>>> import numpy as np
>>> from numpy import linalg as LA
>>> np.set_printoptions(suppress=True, linewidth=200)
>>> K = np.array([[0.9, -0.9, 1.5, 0.3, -0.7, 1.5, 8.0, 0.1, 0.0],
...     [0.9, -0.4, -1.3, 0.5, -0.1, -0.1, 11.0, -0.7, -0.1],
...     [0.0, 0.2, -1.2, -0.5, -0.3, -1.3, 4.0, 0.4, 0.6],
...     [-0.5, 0.3, -1.6, -0.8, -0.5, 0.1, -18.0, 0.4, -0.2]])
>>> x = np.array([-1, -2, 0, 3, -1, -3, 3, -1, -2])
>>> h1 = np.maximum(K @ x, 0)
>>> K * (h1 > 1e-9)[:, None]
array([[ 0.9, -0.9,  1.5,  0.3, -0.7,  1.5,  8. ,  0.1,  0. ],
       [ 0.9, -0.4, -1.3,  0.5, -0.1, -0.1, 11. , -0.7, -0.1],
       [ 0. ,  0.2, -1.2, -0.5, -0.3, -1.3,  4. ,  0.4,  0.6],
       [-0. ,  0. , -0. , -0. , -0. ,  0. , -0. ,  0. , -0. ]])
>>> h1.round(2)
array([21.9, 35.7, 12.7,  0. ])
>>> np.round(np.maximum(K @ (3 * x), 0), 2)
array([ 65.7, 107.1,  38.1,   0. ])
>>> np.round(np.tanh(K @ x), 2)
array([ 1.,  1.,  1., -1.])
>>> out = np.array([[-2, -2, 1],
...     [2, 1, 2],
...     [-1, 0, 0],
...     [-1, 0, -3],
...     [0, 3, 0],
...     [0, -3, 0],
...     [1, 3, 3],
...     [-2, -2, -2],
...     [-2, -1, 2]])
>>> np.round(np.einsum("ik,kj->ji", K, out), 2)
array([[  2.4,  10.8,   4.1, -14.4],
       [ 14.5,  32.3,  13.8, -55.1],
       [ 22. ,  32.8,  14.3, -52.7]])
>>> np.round(np.einsum("ik,kj->ij", K, out), 2)
array([[  2.4,  14.5,  22. ],
       [ 10.8,  32.3,  32.8],
       [  4.1,  13.8,  14.3],
       [-14.4, -55.1, -52.7]])
>>> LA.matrix_rank(np.vstack([K, out.T]))
np.int64(7)
>>> np.round(out.T @ K.T, 2)
array([[  2.4,  10.8,   4.1, -14.4],
       [ 14.5,  32.3,  13.8, -55.1],
       [ 22. ,  32.8,  14.3, -52.7]])
>>> np.round(np.einsum("ij->j", K), 2)
array([ 1.3, -0.8, -2.6, -0.5, -1.6,  0.2,  5. ,  0.2,  0.3])
>>> f = np.array([5, -3, -4, 0, 1])
>>> rng = np.random.default_rng(570)
>>> E = np.outer(rng.normal(size=18), f) + 0.05 * rng.normal(size=(18, 5))
>>> E.round(2) + 0
array([[ -5.13,   3.01,   4.1 ,   0.03,  -1.  ],
       [ -1.14,   0.67,   0.84,   0.  ,  -0.26],
       [  0.59,  -0.35,  -0.37,   0.  ,   0.08],
       [ -6.76,   4.03,   5.36,   0.05,  -1.39],
       [  6.96,  -4.26,  -5.55,   0.  ,   1.38],
       [  5.13,  -3.11,  -4.2 ,  -0.07,   1.01],
       [ -0.53,   0.32,   0.44,   0.02,  -0.12],
       [ -9.47,   5.71,   7.61,   0.04,  -1.85],
       [ -0.37,   0.14,   0.22,  -0.07,   0.  ],
       [ -1.39,   0.82,   1.07,   0.  ,  -0.34],
       [  1.77,  -1.01,  -1.37,   0.04,   0.4 ],
       [  3.37,  -2.15,  -2.78,   0.04,   0.72],
       [  8.32,  -4.95,  -6.74,   0.01,   1.64],
       [-15.74,   9.5 ,  12.58,   0.  ,  -3.09],
       [  2.85,  -1.74,  -2.24,   0.04,   0.62],
       [ -0.98,   0.57,   0.7 ,   0.05,  -0.25],
       [ -9.86,   5.95,   7.91,  -0.01,  -1.98],
       [  7.15,  -4.31,  -5.72,   0.  ,   1.44]])
>>> d = LA.norm(E[:, None] - E[None], axis=-1)
>>> (d + 1e9 * np.eye(18)).round(6).argmin(axis=1)
array([ 3, 15,  8,  0, 17, 11,  8, 16,  6,  1, 14, 14, 17, 16, 11,  1,  7,  4])
>>> d.shape
(18, 18)
>>> np.unravel_index(d.round(6).argmax(), d.shape)
(np.int64(12), np.int64(13))
>>> d[:5, :5].round(2)
array([[ 0.  ,  5.71,  8.08,  2.32, 17.26],
       [ 5.71,  0.  ,  2.37,  8.03, 11.55],
       [ 8.08,  2.37,  0.  , 10.4 ,  9.18],
       [ 2.32,  8.03, 10.4 ,  0.  , 19.58],
       [17.26, 11.55,  9.18, 19.58,  0.  ]])
>>> out = E + rng.integers(-2, 3, (18, 1)) @ rng.integers(-2, 3, (1, 5))
>>> out.round(2) + 0
array([[ -5.13,   5.01,   6.1 ,   0.03,  -3.  ],
       [ -1.14,   2.67,   2.84,   0.  ,  -2.26],
       [  0.59,   3.65,   3.63,   0.  ,  -3.92],
       [ -6.76,   2.03,   3.36,   0.05,   0.61],
       [  6.96,  -2.26,  -3.55,   0.  ,  -0.62],
       [  5.13,  -1.11,  -2.2 ,  -0.07,  -0.99],
       [ -0.53,  -3.68,  -3.56,   0.02,   3.88],
       [ -9.47,   5.71,   7.61,   0.04,  -1.85],
       [ -0.37,  -1.86,  -1.78,  -0.07,   2.  ],
       [ -1.39,  -3.18,  -2.93,   0.  ,   3.66],
       [  1.77,  -5.01,  -5.37,   0.04,   4.4 ],
       [  3.37,  -0.15,  -0.78,   0.04,  -1.28],
       [  8.32,  -6.95,  -8.74,   0.01,   3.64],
       [-15.74,  13.5 ,  16.58,   0.  ,  -7.09],
       [  2.85,  -3.74,  -4.24,   0.04,   2.62],
       [ -0.98,  -3.43,  -3.3 ,   0.05,   3.75],
       [ -9.86,   7.95,   9.91,  -0.01,  -3.98],
       [  7.15,  -0.31,  -1.72,   0.  ,  -2.56]])
>>> np.round(np.abs(out - E).sum(axis=1), 2)
array([ 6.,  6., 12.,  6.,  6.,  6., 12.,  0.,  6., 12., 12.,  6.,  6., 12.,  6., 12.,  6., 12.])
>>> np.round(LA.svd(out - E, compute_uv=False), 2) + 0
array([21.35,  0.  ,  0.  ,  0.  ,  0.  ])
>>> x = np.array([0, 1, 0, 2, 0])
>>> target = E @ x
>>> np.round(LA.solve(E.T @ E, E.T @ target), 2) + 0
array([0., 1., 0., 2., 0.])
>>> np.round(LA.pinv(E) @ E, 2) + 0
array([[1., 0., 0., 0., 0.],
       [0., 1., 0., 0., 0.],
       [0., 0., 1., 0., 0.],
       [0., 0., 0., 1., 0.],
       [0., 0., 0., 0., 1.]])
>>> target = target + 0.1 * rng.normal(size=18)
>>> target.round(2)
array([ 3.11,  0.63, -0.49,  4.12, -4.21, -3.24,  0.47,  5.9 , -0.02,  0.75, -0.97, -1.95, -5.12,  9.54, -1.55,  0.69,  5.84, -4.26])
>>> b, *_ = LA.lstsq(E, target)
>>> round(LA.norm(target - E @ b), 2)
np.float64(0.27)
>>> [round(float(LA.norm(LA.solve(E.T @ E + lam * np.eye(5), E.T @ target))), 2) for lam in (0, 1, 10, 100)]
[2.8, 0.43, 0.42, 0.4]
>>> b.round(2)
array([-0.42,  0.28,  0.19,  2.65,  0.72])
>>> P = E @ LA.solve(E.T @ E, E.T)
>>> round(np.trace(P), 2)
np.float64(5.0)
>>> np.round(np.diag(P), 2)
array([0.23, 0.13, 0.3 , 0.29, 0.26, 0.34, 0.03, 0.21, 0.53, 0.16, 0.27, 0.52, 0.47, 0.45, 0.23, 0.31, 0.17, 0.1 ])
>>> np.allclose(P @ P, P)
True
>>> np.round(P @ E[:, 3], 2) + 0
array([ 0.03,  0.  ,  0.  ,  0.05,  0.  , -0.07,  0.02,  0.04, -0.07,  0.  ,  0.04,  0.04,  0.01,  0.  ,  0.04,  0.05, -0.01,  0.  ])
